In [1]: import numpy as np

In [2]: np.set_printoptions(precision=4, suppress=True, linewidth=140)

In [3]: def rnd(a):
   ...:     return np.round(a, 4) + 0
   ...: 

In [4]: F = np.load("case19.npy")

In [5]: F
Out[5]: 
array([[3, 2, 1, 3],
       [3, 3, 2, 1],
       [1, 3, 3, 2],
       [2, 1, 3, 3]])

In [6]: x0 = np.array([2, 4, -9, -6])

In [7]: rhs = F @ x0

In [8]: c, lr = np.zeros(4), 1 / np.linalg.norm(F, 2) ** 2

In [9]: for i in range(6):
   ...:     c -= lr * F.T @ (F @ c - rhs)
   ...:     if i % 2 == 0: print(i, round(np.linalg.norm(F @ c - rhs), 4))
   ...: 
0 22.1922
2 19.5645
4 17.2533

In [10]: rnd(np.linalg.cond(F))
Out[10]: np.float64(9.0)

In [11]: rnd(c)
Out[11]: array([-0.5924, -0.5717, -4.0872, -3.7487])

In [12]: W1 = np.array([[6, 1, 8, 7, 0, 2],
    ...:     [3, 2, 3, 6, 9, 9],
    ...:     [0, 1, 2, 4, 8, 8],
    ...:     [3, 9, 2, 8, 1, 8]])

In [13]: c = np.array([2, 5, 3, -2, 5, -1])

In [14]: act = np.maximum(F @ W1 + c, 0)

In [15]: (act > 0).mean(axis=0)
Out[15]: array([1., 1., 1., 1., 1., 1.])

In [16]: cent = np.array([[-2, 4, -3],
    ...:     [-3, -3, -1],
    ...:     [-5, -4, 5],
    ...:     [-5, 3, 3],
    ...:     [-1, 0, 2],
    ...:     [-5, 0, -3]])

In [17]: W1 @ cent
Out[17]: 
array([[-100,   10,   36],
       [-111,   12,   13],
       [ -81,    1,   13],
       [-124,    1,   -6]])

In [18]: (act @ cent).round(6).argmax(axis=1)
Out[18]: array([2, 2, 2, 2])

In [19]: x0 = np.array([3, 1, -1, 3])

In [20]: h = np.maximum(F @ x0, 0)

In [21]: np.maximum(F @ (3 * x0), 0)
Out[21]: array([57, 39, 27, 39])

In [22]: np.flatnonzero(h > 1e-9)
Out[22]: array([0, 1, 2, 3])

In [23]: F @ np.ones(4)
Out[23]: array([9., 9., 9., 9.])

In [24]: np.fft.fft(F[0])
Out[24]: array([ 9.+0.j,  2.+1.j, -1.+0.j,  2.-1.j])

In [25]: np.allclose(F @ F.T, F.T @ F)
Out[25]: True

In [26]: O, _ = np.linalg.qr(np.array([[0.0, -2.2, 0.0, 0.1],
    ...:     [0.5, 0.4, 0.4, -0.3],
    ...:     [0.5, -2.3, 0.4, 0.6],
    ...:     [-1.7, -0.6, 1.3, -0.7]]))

In [27]: vecs, _ = np.linalg.qr(np.array([[0.2, -0.6, 0.5, -0.2],
    ...:     [0.1, -1.0, 0.2, 0.6],
    ...:     [0.4, -0.5, 0.4, 0.2],
    ...:     [1.5, -0.2, -1.1, -2.4]]))

In [28]: sv = 3 * 0.9 ** np.arange(4)

In [29]: J = O[:, :4] * sv @ vecs[:4]

In [30]: rnd(J)
Out[30]: 
array([[-1.6979, -1.4513,  0.7765,  0.6784],
       [-0.5019,  1.4753,  1.679 , -0.765 ],
       [ 1.3307, -1.1218,  1.8219,  0.3986],
       [-0.1706, -1.3625, -0.491 , -2.5414]])

In [31]: G = J.T @ J

In [32]: rnd(np.diag(G))
Out[32]: array([4.9347, 7.3977, 6.9825, 7.6629])

In [33]: np.linalg.matrix_rank(G)
Out[33]: np.int64(4)

In [34]: rnd(np.linalg.svd(J, compute_uv=False) ** 2)
Out[34]: array([9.    , 7.29  , 5.9049, 4.783 ])

In [35]: rnd(G)
Out[35]: 
array([[ 4.9347,  0.4634,  0.347 ,  0.1961],
       [ 0.4634,  7.3977, -0.0246,  0.902 ],
       [ 0.347 , -0.0246,  6.9825,  1.2164],
       [ 0.1961,  0.902 ,  1.2164,  7.6629]])

In [36]: theta = np.radians(36)

In [37]: r_ = np.eye(4)

In [38]: r_[0, 0] = r_[2, 2] = np.cos(theta)

In [39]: r_[0, 2], r_[2, 0] = -np.sin(theta), np.sin(theta)

In [40]: rnd(r_)
Out[40]: 
array([[ 0.809 ,  0.    , -0.5878,  0.    ],
       [ 0.    ,  1.    ,  0.    ,  0.    ],
       [ 0.5878,  0.    ,  0.809 ,  0.    ],
       [ 0.    ,  0.    ,  0.    ,  1.    ]])

In [41]: out = J @ r_.T

In [42]: rnd(out)
Out[42]: 
array([[-1.8301, -1.4513, -0.3698,  0.6784],
       [-1.393 ,  1.4753,  1.0633, -0.765 ],
       [ 0.0057, -1.1218,  2.2561,  0.3986],
       [ 0.1506, -1.3625, -0.4975, -2.5414]])

In [43]: np.allclose(J @ J.T, out @ out.T)
Out[43]: True

In [44]: np.allclose(np.linalg.norm(J, axis=1), np.linalg.norm(out, axis=1))
Out[44]: True

In [45]: rnd(np.linalg.svd(J, compute_uv=False)), rnd(np.linalg.svd(out, compute_uv=False))
Out[45]: (array([3.   , 2.7  , 2.43 , 2.187]), array([3.   , 2.7  , 2.43 , 2.187]))

In [46]: rnd(np.linalg.det(r_)), rnd(np.trace(r_))
Out[46]: (np.float64(1.0), np.float64(3.618))

In [47]: mat = np.load("run9.npy")

In [48]: mat
Out[48]: 
array([[0, 0, 1],
       [0, 0, 1],
       [0, 0, 1],
       [0, 0, 1],
       [0, 0, 1],
       [0, 0, 1],
       [0, 0, 1],
       [0, 0, 1],
       [1, 1, 1],
       [0, 0, 1],
       [0, 0, 1],
       [0, 0, 1],
       [0, 0, 1],
       [1, 1, 1],
       [0, 0, 1],
       [0, 0, 1],
       [0, 0, 1],
       [0, 0, 1],
       [0, 0, 1],
       [0, 0, 1],
       [0, 0, 1],
       [0, 0, 1],
       [0, 0, 1],
       [0, 0, 1],
       [1, 1, 1],
       [0, 0, 1],
       [1, 1, 1]])

In [49]: [round(float(x), 4) for x in np.linalg.svd(mat, compute_uv=False)[:3]]
Out[49]: [5.3438, 2.5384, 0.0]
